$ python -q
>>> import numpy as np
>>> np.set_printoptions(precision=2, suppress=True, linewidth=160)
>>> data = np.load("m.npy")
>>> data
array([[ 31., -24., -19.,  19.],
       [ 20., -13., -10.,  10.],
       [ 18., -18., -16.,  23.],
       [  0.,   0.,   0.,   7.]])
>>> data - data[0]
array([[  0.,   0.,   0.,   0.],
       [-11.,  11.,   9.,  -9.],
       [-13.,   6.,   3.,   4.],
       [-31.,  24.,  19., -12.]])
>>> data.sum(axis=1)
array([7., 7., 7., 7.])
>>> np.abs(data).max()
np.float64(31.0)
>>> data[:, 4]
Traceback (most recent call last):
  File "<python-input-7>", line 1, in <module>
    data[:, 4]
    ~~~~^^^^^^
IndexError: index 4 is out of bounds for axis 1 with size 4
>>> W0 = np.load("a.npy")
>>> W0
array([[ 0,  0,  2, -3],
       [ 0,  0,  0,  0],
       [ 0,  0,  0,  0],
       [-3, -2,  0,  0]])
>>> U, sigma, Vh = np.linalg.svd(W0)
>>> vecs = Vh[:(sigma > 1e-8).sum()]
>>> rng = np.random.default_rng(891)
>>> vec = W0[3] + 3 * W0[0] + rng.integers(2) * np.eye(4)[0]
>>> vec
array([-2., -2.,  6., -9.])
>>> np.linalg.matrix_rank(np.vstack([W0, vec]))
np.int64(3)
>>> vecs.T @ vecs
array([[ 0.69,  0.46,  0.  ,  0.  ],
       [ 0.46,  0.31,  0.  ,  0.  ],
       [ 0.  ,  0.  ,  0.31, -0.46],
       [ 0.  ,  0.  , -0.46,  0.69]])
>>> np.round(np.linalg.norm(vec - vecs.T @ vecs @ vec), 2)
np.float64(0.55)
>>> A2 = np.array([[-3, 3, 0], [-1, 2, 2]])
>>> cent = np.kron(A2, W0)
>>> np.linalg.matrix_rank(cent)
np.int64(4)
>>> cent
array([[ 0,  0, -6,  9,  0,  0,  6, -9,  0,  0,  0,  0],
       [ 0,  0,  0,  0,  0,  0,  0,  0,  0,  0,  0,  0],
       [ 0,  0,  0,  0,  0,  0,  0,  0,  0,  0,  0,  0],
       [ 9,  6,  0,  0, -9, -6,  0,  0,  0,  0,  0,  0],
       [ 0,  0, -2,  3,  0,  0,  4, -6,  0,  0,  4, -6],
       [ 0,  0,  0,  0,  0,  0,  0,  0,  0,  0,  0,  0],
       [ 0,  0,  0,  0,  0,  0,  0,  0,  0,  0,  0,  0],
       [ 3,  2,  0,  0, -6, -4,  0,  0, -6, -4,  0,  0]])
>>> r0 = np.array([1, 5, 4, 0])
>>> A2 = data + np.outer(r0, np.eye(4)[3])
>>> A2
array([[ 31., -24., -19.,  20.],
       [ 20., -13., -10.,  15.],
       [ 18., -18., -16.,  27.],
       [  0.,   0.,   0.,   7.]])
>>> np.linalg.matrix_rank(np.linalg.inv(A2) - np.linalg.inv(data), tol=1e-8)
np.int64(1)
>>> np.round(np.linalg.det(A2) / np.linalg.det(data), 2), round(1 + np.linalg.solve(data, r0)[3], 2)
(np.float64(1.0), np.float64(1.0))
>>> np.linalg.matrix_rank(A2 - data)
np.int64(1)
>>> rank = np.linalg.matrix_rank(W0)
>>> rank
np.int64(2)
>>> N = np.linalg.svd(W0)[2][rank:].T
>>> [int(np.linalg.matrix_rank(W0[:i])) for i in range(1, len(W0) + 1)]
[1, 1, 1, 2]
>>> np.allclose(W0 @ N, 0)
True
>>> N @ N.T
array([[ 0.31, -0.46,  0.  ,  0.  ],
       [-0.46,  0.69,  0.  ,  0.  ],
       [ 0.  ,  0.  ,  0.69,  0.46],
       [ 0.  ,  0.  ,  0.46,  0.31]])
>>> [int(np.linalg.matrix_rank(np.delete(W0, i, axis=0))) for i in range(4)]
[1, 2, 2, 1]
>>> [int(np.linalg.matrix_rank(W0[:, :j + 1])) for j in range(4)]
[1, 1, 2, 2]
>>> np.linalg.matrix_rank(W0.T @ W0), np.linalg.matrix_rank(W0 @ W0.T)
(np.int64(2), np.int64(2))
>>> feats = -2 * np.eye(2) + np.eye(2, k=1)
>>> feats
array([[-2.,  1.],
       [ 0., -2.]])
>>> # triangular, det is the product of the diagonal
>>> vec = np.array([5, 0])
>>> target = feats @ vec
>>> c, lr = np.zeros(2), 1 / np.linalg.norm(feats, 2) ** 2
>>> for i in range(10):
...     c -= lr * feats.T @ (feats @ c - target)
...     if i % 2 == 0: print(i, round(np.linalg.norm(feats @ c - target), 2))
... 
0 3.87
2 1.53
4 0.6
6 0.24
8 0.09
>>> round(np.linalg.cond(feats), 2)
np.float64(1.64)
>>> c
array([ 4.97, -0.02])
>>> np.poly(feats)
array([1., 4., 4.])
>>> np.linalg.eigvals(feats)
array([-2., -2.])
>>> round(float(np.linalg.eigvals(feats).sum().real), 2)
-4.0
>>> np.einsum("ij,ji->", feats, feats)
np.float64(8.0)
>>> vec = np.array([3, 2])
>>> target = feats @ vec
>>> target
array([-4., -4.])
>>> np.linalg.solve(feats, target)
array([3., 2.])
>>> np.linalg.solve(feats, target + feats[:, 1])
array([3., 3.])
>>> np.linalg.solve(feats, 3 * target)
array([9., 6.])
>>> np.linalg.solve(feats.T, feats[1])
array([-0.,  1.])
>>> hat = np.triu(np.array([[5, 1], [4, 1]]), 1) + np.eye(2)
>>> A2 = hat @ feats @ np.linalg.inv(hat)
>>> A2
array([[-2.,  1.],
       [ 0., -2.]])
>>> np.poly(A2)
array([1., 4., 4.])
>>> np.round(np.linalg.det(A2), 2)
np.float64(4.0)
>>> hat @ feats - feats @ hat
array([[0., 0.],
       [0., 0.]])
>>> r0 = np.array([0, -2, 1, -2])
>>> A = 2 * np.eye(4) + np.outer(r0, r0)
>>> A
array([[ 2.,  0.,  0.,  0.],
       [ 0.,  6., -2.,  4.],
       [ 0., -2.,  3., -2.],
       [ 0.,  4., -2.,  6.]])
>>> np.allclose(A @ A.T, A.T @ A)
True
>>> (A + A.T) / 2
array([[ 2.,  0.,  0.,  0.],
       [ 0.,  6., -2.,  4.],
       [ 0., -2.,  3., -2.],
       [ 0.,  4., -2.,  6.]])
>>> A @ A
array([[  4.,   0.,   0.,   0.],
       [  0.,  56., -26.,  52.],
       [  0., -26.,  17., -26.],
       [  0.,  52., -26.,  56.]])
>>> np.sort(np.abs(np.linalg.eigvals(A)))
array([ 2.,  2.,  2., 11.])
>>> np.round(np.abs(np.linalg.eigvals(A)).max(), 2)
np.float64(11.0)
>>> vec = np.ones(4)
>>> for _ in range(6):
...     vec = A @ vec
...     vec /= np.linalg.norm(vec)
...     print(round(vec @ A @ vec, 2))
... 
10.19
10.97
11.0
11.0
11.0
11.0
>>> vec.round(2) + 0
array([ 0.  ,  0.67, -0.33,  0.67])
>>> round(np.linalg.eigvalsh(A)[-1], 2)
np.float64(11.0)
>>> low = np.linalg.cholesky(A)
>>> np.diag(low) ** 2
array([2.  , 6.  , 2.33, 3.14])
>>> np.linalg.eigvalsh(A).min() > 0
np.True_
>>> low
array([[ 1.41,  0.  ,  0.  ,  0.  ],
       [ 0.  ,  2.45,  0.  ,  0.  ],
       [ 0.  , -0.82,  1.53,  0.  ],
       [ 0.  ,  1.63, -0.44,  1.77]])
>>> low @ low.T
array([[ 2.,  0.,  0.,  0.],
       [ 0.,  6., -2.,  4.],
       [ 0., -2.,  3., -2.],
       [ 0.,  4., -2.,  6.]])
>>> np.kron(np.eye(2, dtype=int), A)
array([[ 2.,  0.,  0.,  0.,  0.,  0.,  0.,  0.],
       [ 0.,  6., -2.,  4.,  0.,  0., -0.,  0.],
       [ 0., -2.,  3., -2.,  0., -0.,  0., -0.],
       [ 0.,  4., -2.,  6.,  0.,  0., -0.,  0.],
       [ 0.,  0.,  0.,  0.,  2.,  0.,  0.,  0.],
       [ 0.,  0., -0.,  0.,  0.,  6., -2.,  4.],
       [ 0., -0.,  0., -0.,  0., -2.,  3., -2.],
       [ 0.,  0., -0.,  0.,  0.,  4., -2.,  6.]])
>>> np.round(np.linalg.det(A[::-1]), 2)
np.float64(88.0)
>>> np.poly(A)
array([   1.,  -17.,   78., -140.,   88.])
>>> np.round(np.linalg.det(2 * A), 2), round(float(np.linalg.det(A)), 2)
(np.float64(1408.0), 88.0)
>>> X = np.load("block9.npy")
>>> X
array([[ 0.63, -0.82,  0.46, -1.13, -0.1 ],
       [ 3.31, -3.36,  1.8 , -5.05, -0.16],
       [ 2.33, -2.24,  1.06, -3.32, -0.02],
       [-1.61,  1.57, -0.9 ,  2.41, -0.13],
       [-0.18,  0.08, -0.21,  0.33,  0.18],
       [-0.17,  0.31, -0.07,  0.19, -0.16],
       [ 1.01, -0.84,  0.48, -1.35, -0.12],
       [-0.13,  0.07,  0.  ,  0.08,  0.  ],
       [ 2.92, -2.86,  1.7 , -4.69,  0.02],
       [-0.42,  0.66, -0.45,  1.05, -0.06],
       [ 2.35, -2.46,  1.04, -3.44, -0.02],
       [ 1.89, -1.75,  0.9 , -2.62, -0.03],
       [-2.29,  2.41, -1.2 ,  3.58, -0.05],
       [-3.15,  3.17, -1.69,  4.92,  0.06],
       [ 0.31, -0.54,  0.17, -0.5 , -0.01],
       [-0.43,  0.35, -0.15,  0.32,  0.  ],
       [ 2.46, -2.45,  1.05, -3.61, -0.09],
       [-1.41,  1.34, -0.65,  2.  , -0.1 ],
       [ 1.45, -1.47,  0.77, -2.12, -0.02],
       [ 1.12, -0.96,  0.36, -1.42, -0.07],
       [-0.69,  0.95, -0.27,  1.18, -0.16],
       [ 2.04, -2.04,  0.95, -3.05,  0.12],
       [ 0.27, -0.34,  0.01, -0.41,  0.04],
       [ 1.14, -1.34,  0.54, -1.61,  0.05],
       [-3.23,  3.26, -1.69,  4.78, -0.06],
       [ 2.8 , -2.89,  1.4 , -4.33, -0.02],
       [ 0.18, -0.29, -0.02, -0.38, -0.18],
       [-4.25,  4.08, -2.24,  6.27, -0.12],
       [-0.72,  0.59, -0.43,  0.98,  0.14]])
>>> hat = X @ np.linalg.solve(X.T @ X, X.T)
>>> np.diag(hat)
array([0.2 , 0.27, 0.11, 0.12, 0.16, 0.17, 0.11, 0.02, 0.33, 0.26, 0.17, 0.1 , 0.09, 0.17, 0.19, 0.2 , 0.24, 0.08, 0.06, 0.18, 0.25, 0.14, 0.09, 0.25, 0.16,
       0.13, 0.27, 0.33, 0.14])
>>> hat @ X[:, 3]
array([-1.13, -5.05, -3.32,  2.41,  0.33,  0.19, -1.35,  0.08, -4.69,  1.05, -3.44, -2.62,  3.58,  4.92, -0.5 ,  0.32, -3.61,  2.  , -2.12, -1.42,  1.18,
       -3.05, -0.41, -1.61,  4.78, -4.33, -0.38,  6.27,  0.98])
